In [1]: import numpy as np

In [2]: np.set_printoptions(precision=2, suppress=True, linewidth=120, floatmode="fixed")

In [3]: rd = lambda a: np.round(a, 2) + 0

In [4]: B = np.array([[1, 0, 2], [-2, -2, 1], [1, -2, 2], [2, -2, -2]])

In [5]: Z = np.array([[-2, -7, -6, 0], [-2, 7, -3, -5], [0, 4, -4, 8]])

In [6]: M = B @ Z

In [7]: print(M)
[[ -2   1 -14  16]
 [  8   4  14  18]
 [  2 -13  -8  26]
 [  0 -36   2  -6]]

In [8]: print(np.argsort(-np.linalg.norm(M, axis=0).round(6), kind="stable")[:3])
[1 3 2]

In [9]: print(rd(np.linalg.norm(M, 2) / np.linalg.norm(M)))
0.67

In [10]: np.linalg.matrix_rank(M, rtol=0.1)
Out[10]: np.int64(3)

In [11]: x = np.array([-2, 2, 0, 2])

In [12]: M @ np.ones(4)
Out[12]: array([  1.00,  44.00,   7.00, -40.00])

In [13]: np.einsum("ij,j->i", M, x)
Out[13]: array([ 38,  28,  22, -84])

In [14]: print(np.sign((M @ x).round(6)))
[ 1  1  1 -1]

In [15]: (M @ x).argmax()
Out[15]: np.int64(0)

In [16]: M @ (2 * x)
Out[16]: array([  76,   56,   44, -168])

In [17]: (M * x).sum(axis=1)
Out[17]: array([ 38,  28,  22, -84])

In [18]: U, s, Vt = np.linalg.svd(M)

In [19]: np.argmax(s[:-1] / (s[1:] + 1e-6)) + 1
Out[19]: np.int64(3)

In [20]: rd(s)
Out[20]: array([38.74, 36.52, 21.71,  0.00])

In [21]: B = U[:, :3] @ np.diag(s[:3]) @ Vt[:3]

In [22]: rd(B)
Out[22]: 
array([[ -2.00,   1.00, -14.00,  16.00],
       [  8.00,   4.00,  14.00,  18.00],
       [  2.00, -13.00,  -8.00,  26.00],
       [  0.00, -36.00,   2.00,  -6.00]])

In [23]: np.linalg.matrix_rank(M, rtol=0.05)
Out[23]: np.int64(3)

In [24]: np.linalg.matrix_rank(B)
Out[24]: np.int64(3)
